$ python -q
>>> import numpy as np
>>> import numpy.linalg as la
>>> np.set_printoptions(precision=1, suppress=True, linewidth=160)
>>> def rnd(a):
...     return np.round(a, 1) + 0
... 
>>> r0 = np.array([0, 0, -1, -1]) + 0.5
>>> F = np.eye(4) - 2 * np.outer(r0, r0) / (r0 @ r0)
>>> F
array([[ 0.5, -0.5,  0.5,  0.5],
       [-0.5,  0.5,  0.5,  0.5],
       [ 0.5,  0.5,  0.5, -0.5],
       [ 0.5,  0.5, -0.5,  0.5]])
>>> # equal to its transpose
>>> np.unravel_index(np.abs(F).argmax(), F.shape)
(np.int64(0), np.int64(0))
>>> print(F.sum(axis=0))
[1. 1. 1. 1.]
>>> np.diff(F, axis=0)
array([[-1.,  1.,  0.,  0.],
       [ 1.,  0.,  0., -1.],
       [ 0.,  0., -1.,  1.]])
>>> rnd(F.mean(axis=0))
array([0.2, 0.2, 0.2, 0.2])
>>> F.shape
(4, 4)
>>> rnd(la.norm(F))
np.float64(2.0)
>>> rng = np.random.default_rng(514)
>>> z = rng.permutation(4)
>>> z
array([0, 2, 3, 1])
>>> B = F[z][:, z]
>>> np.trace(B)
np.float64(2.0)
>>> np.allclose(B, F)
False
>>> r0 = np.array([-2, -2, 1])
>>> v = np.array([0, -1, 2, 2])
>>> feats = r0[:, None] + v[None, :]
>>> feats
array([[-2, -3,  0,  0],
       [-2, -3,  0,  0],
       [ 1,  0,  3,  3]])
>>> B = feats / la.norm(feats, axis=1, keepdims=True)
>>> C2 = B @ B.T
>>> (np.abs(C2) > 0.9).astype(int)
array([[1, 1, 0],
       [1, 1, 0],
       [0, 0, 1]])
>>> print(rnd(C2))
[[ 1.   1.  -0.1]
 [ 1.   1.  -0.1]
 [-0.1 -0.1  1. ]]
>>> rnd(C2[0])
array([ 1. ,  1. , -0.1])
>>> (C2 - 2 * np.eye(3)).round(6).argmax(axis=1)
array([1, 0, 0])
>>> print(np.degrees(np.arccos(np.clip(C2[0, 1], -1, 1))))
0.0
>>> np.argwhere(np.triu(np.abs(C2) > 0.95, 1))
array([[0, 1]])
>>> rnd(C2.sum(axis=1))
array([1.9, 1.9, 0.7])
>>> rnd(np.diff(C2, axis=0))
array([[ 0. ,  0. ,  0. ],
       [-1.1, -1.1,  1.1]])
>>> rnd(C2.sum(axis=0))
array([1.9, 1.9, 0.7])
>>> print(C2.shape)
(3, 3)
>>> print(la.matrix_rank(C2))
2
>>> rnd(C2.mean(axis=0))
array([0.6, 0.6, 0.2])
>>> rnd(la.svd(C2, compute_uv=False))
array([2., 1., 0.])
>>> print(rnd(C2 - C2[0]))
[[ 0.   0.   0. ]
 [ 0.   0.   0. ]
 [-1.1 -1.1  1.1]]
>>> np.count_nonzero(C2)
np.int64(9)
>>> Uu, sv, Vh = la.svd(feats)
>>> np.argmax(sv[:-1] / (sv[1:] + 1e-6)) + 1
np.int64(2)
>>> B = Uu[:, :2] @ np.diag(sv[:2]) @ Vh[:2]
>>> print(la.matrix_rank(B))
2
>>> rnd(la.norm(feats - B) / la.norm(feats))
np.float64(0.0)
>>> print(la.matrix_rank(feats, rtol=0.05))
2
>>> rnd(B)
array([[-2., -3.,  0.,  0.],
       [-2., -3.,  0.,  0.],
       [ 1.,  0.,  3.,  3.]])
>>> rnd(la.norm(feats - B, 2)), rnd(sv[2])
(np.float64(0.0), np.float64(0.0))
>>> rnd(np.abs(feats - B).max())
np.float64(0.0)
>>> B = feats[0, 0] * feats[1:] - np.outer(feats[1:, 0], feats[0])
>>> B
array([[ 0,  0,  0,  0],
       [ 0,  3, -6, -6]])
>>> la.matrix_rank(B), la.matrix_rank(feats)
(np.int64(1), np.int64(2))
>>> vec = np.array([-1, -4, -3, 2])
>>> np.einsum("ij,j->i", feats, vec)
array([14, 14, -4])
>>> feats @ vec
array([14, 14, -4])
>>> (feats @ vec).argmax()
np.int64(0)
>>> mat = np.load("a.npy")
>>> print(rnd(mat))
[[ 1.   0.9 -0.4]
 [ 0.9  0.8 -0.3]
 [-0.4 -0.3  0.1]]
>>> print(np.argsort(-la.norm(mat, axis=0).round(6), kind="stable")[:3])
[0 1 2]
>>> rnd(la.norm(mat, 2) / la.norm(mat))
np.float64(1.0)
>>> la.cond(mat) > 100
np.True_
>>> Uu, sv, Vh = la.svd(mat)
>>> evecs = Vh[:(sv > 1e-8).sum()]
>>> vec = mat[0] + 4 * mat[2] + rng.integers(2) * np.eye(3)[2]
>>> rnd(vec)
array([-0.5, -0.5,  0.2])
>>> print(np.allclose(evecs.T @ evecs @ vec, vec))
True
>>> rnd(la.norm(vec - evecs.T @ evecs @ vec))
np.float64(0.0)
>>> rnd(evecs.T @ evecs)
array([[ 0.5,  0.5, -0.2],
       [ 0.5,  0.4, -0.2],
       [-0.2, -0.2,  0.1]])
>>> ang = np.radians(135)
>>> R = np.eye(3)
>>> R[2, 2] = R[1, 1] = np.cos(ang)
>>> R[2, 1], R[1, 2] = -np.sin(ang), np.sin(ang)
>>> rnd(R)
array([[ 1. ,  0. ,  0. ],
       [ 0. , -0.7,  0.7],
       [ 0. , -0.7, -0.7]])
>>> B = mat @ R.T
>>> rnd(la.svd(mat, compute_uv=False)), rnd(la.svd(B, compute_uv=False))
(array([2., 0., 0.]), array([2., 0., 0.]))
>>> rnd(B)
array([[ 1. , -0.9, -0.4],
       [ 0.9, -0.8, -0.3],
       [-0.4,  0.3,  0.1]])
>>> rnd(np.abs(B - mat).max(axis=0))
array([0. , 1.8, 0. ])
>>> print(rnd(la.det(R)), rnd(np.trace(R)))
1.0 -0.4
>>> np.allclose(mat @ mat.T, B @ B.T)
True
>>> vals, evecs = la.eigh(mat)
>>> vec = np.array([1, 0, 0])
>>> rnd(evecs * np.abs(vals) @ evecs.T)
array([[ 1. ,  0.9, -0.4],
       [ 0.9,  0.8, -0.3],
       [-0.4, -0.3,  0.1]])
>>> (np.sign(evecs[:, -1].round(6)) == np.sign(evecs[0, -1].round(6))).astype(int)
array([1, 1, 0])
>>> vals, evecs = la.eigh(mat)
>>> rnd(evecs.T @ evecs)
array([[1., 0., 0.],
       [0., 1., 0.],
       [0., 0., 1.]])
>>> np.unique(vals.round(6) + 0, return_counts=True)[1]
array([2, 1])
>>> rnd(la.eigvalsh(mat @ mat))
array([0., 0., 4.])
>>> print(rnd(evecs @ np.diag(vals) @ evecs.T))
[[ 1.   0.9 -0.4]
 [ 0.9  0.8 -0.3]
 [-0.4 -0.3  0.1]]
>>> rnd(vals)
array([0., 0., 2.])
>>> np.abs(evecs[:, -1]).round(6).argmax()
np.int64(0)
>>> rnd(vals.sum()), rnd(np.trace(mat))
(np.float64(2.0), np.float64(2.0))
>>> m1 = np.array([[0.7, 0.8], [-0.1, 0.1], [0.3, -2.1]])
>>> O, evecs = la.qr(m1[:, :1])[0], la.qr(m1[:, 1:])[0]
>>> sv = la.svd(O.T @ evecs, compute_uv=False)
>>> rnd(la.norm(O @ O.T - evecs @ evecs.T, 2))
np.float64(1.0)
>>> rnd(np.degrees(np.arccos(sv.clip(0, 1))))
array([87.3])
>>> rnd(sv)
array([0.])
>>> print(rnd(la.norm(m1, 1)), rnd(la.norm(m1, np.inf)))
3.0 2.4
>>> la.norm(m1, axis=1).argmax()
np.int64(2)
>>> print(rnd(la.norm(m1, axis=0)))
[0.8 2.2]
>>> print(rnd(m1[1] @ m1[2]))
-0.2
>>> vec = np.array([5, 5])
>>> rhs = m1 @ vec
>>> rnd(la.lstsq(m1, rhs)[0])
array([5., 5.])
>>> rnd(la.pinv(m1) @ m1)
array([[1., 0.],
       [0., 1.]])
>>> rnd(la.solve(m1.T @ m1, m1.T @ rhs))
array([5., 5.])
>>> rhs = rhs + 0.1 * rng.normal(size=3)
>>> rnd(rhs)
array([ 7.5,  0. , -9.3])
>>> coef, *_ = la.lstsq(m1, rhs)
>>> print(rnd(m1.T @ (rhs - m1 @ coef)))
[0. 0.]
>>> rnd(la.norm(rhs - m1 @ coef))
np.float64(0.0)
>>> O = m1.astype(float).copy()
>>> for j in range(2):
...     O[:, j] -= O[:, :j] @ (O[:, :j].T @ O[:, j])
...     O[:, j] /= la.norm(O[:, j])
... 
>>> print(rnd(O.T @ O))
[[1. 0.]
 [0. 1.]]
>>> rnd(O)
array([[ 0.9,  0.4],
       [-0.1,  0. ],
       [ 0.4, -0.9]])
>>> B = np.c_[m1[:, :1] @ np.array([[1]]), np.array([-3, 0, -1])]
>>> B
array([[ 0.7, -3. ],
       [-0.1,  0. ],
       [ 0.3, -1. ]])
>>> rnd(la.norm(la.qr(m1)[0].T @ B, axis=0) ** 2 / ((B ** 2).sum(axis=0) + 1e-12))
array([1., 1.])
>>> print(rnd(la.lstsq(m1, B[:, 0])[0]))
[1. 0.]
>>> print(la.matrix_rank(B))
2
>>> data = np.loadtxt("w.csv", delimiter=",")
>>> print(rnd(data))
[[ 1.5 -0.3 -0.1  0.8]
 [-0.3  0.9 -0.4 -0.3]
 [-0.1 -0.4 -0.1  0.5]
 [ 0.8 -0.3  0.5 -0.4]]
>>> # symmetric, so the eigenvalues are real
>>> la.matrix_rank(data, rtol=0.1)
np.int64(3)
>>> print(rnd(la.norm(data, 2) / la.norm(data)))
0.8
>>> la.cond(data) > 100
np.True_
>>> r0 = np.array([-3, 0, 0, 2])
>>> M = r0[np.abs(np.subtract.outer(np.arange(4), np.arange(4)))]
>>> M
array([[-3,  0,  0,  2],
       [ 0, -3,  0,  0],
       [ 0,  0, -3,  0],
       [ 2,  0,  0, -3]])
>>> # equal to its transpose
>>> print((M - M.T) / 2)
[[0. 0. 0. 0.]
 [0. 0. 0. 0.]
 [0. 0. 0. 0.]
 [0. 0. 0. 0.]]
>>> np.allclose(M, M.T)
True
>>> print((M + M.T) / 2)
[[-3.  0.  0.  2.]
 [ 0. -3.  0.  0.]
 [ 0.  0. -3.  0.]
 [ 2.  0.  0. -3.]]
>>> print(rnd(np.sort(np.abs(la.eigvals(M)))))
[1. 3. 3. 5.]
>>> rnd(la.det(M))
np.float64(45.0)
>>> la.matrix_power(M, 2)
array([[ 13,   0,   0, -12],
       [  0,   9,   0,   0],
       [  0,   0,   9,   0],
       [-12,   0,   0,  13]])
>>> M @ M
array([[ 13,   0,   0, -12],
       [  0,   9,   0,   0],
       [  0,   0,   9,   0],
       [-12,   0,   0,  13]])
>>> P = np.triu(np.array([[3, 1, -1, -1], [-2, -3, 0, -3], [-3, -3, 1, -2], [-2, 3, 0, -1]]), 1) + np.eye(4)
>>> B = P @ M @ la.inv(P)
>>> rnd(np.poly(B))
array([ 1., 12., 50., 84., 45.])
>>> rnd(la.det(B))
np.float64(45.0)
>>> M[1] @ M[3]
np.int64(0)
>>> la.norm(M, axis=1).argmax()
np.int64(0)
>>> rnd(la.norm(M, 1)), rnd(la.norm(M, np.inf))
(np.float64(5.0), np.float64(5.0))
>>> rnd(la.norm(M, "nuc"))
np.float64(12.0)
>>> vals, evecs = la.eig(M)
>>> print(rnd(np.sort(la.eigvals(M @ M))))
[ 1.  9.  9. 25.]
>>> rnd(np.prod(vals))
np.float64(45.0)
>>> rnd(vals)
array([-1., -5., -3., -3.])
>>> W0 = np.loadtxt("arr.csv", delimiter=",")
>>> W0
array([[ 0., -3., -1.,  0.],
       [ 3.,  0.,  3.,  1.],
       [ 1., -3.,  0.,  2.],
       [ 0., -1., -2.,  0.]])
>>> la.norm(W0, axis=1).argmax()
np.int64(1)
>>> rnd(la.norm(W0[1] - W0[2]))
np.float64(4.8)
>>> rnd(la.norm(W0, axis=1))
array([3.2, 4.4, 3.7, 2.2])
>>> rnd(la.norm(W0, 1)), rnd(la.norm(W0, np.inf))
(np.float64(7.0), np.float64(7.0))
>>> rnd(la.norm(W0, 2))
np.float64(4.8)
>>> rnd(la.norm(W0[1], 1)), rnd(la.norm(W0[1], np.inf))
(np.float64(7.0), np.float64(3.0))
>>> rnd(la.norm(W0, axis=0))
array([3.2, 4.4, 3.7, 2.2])
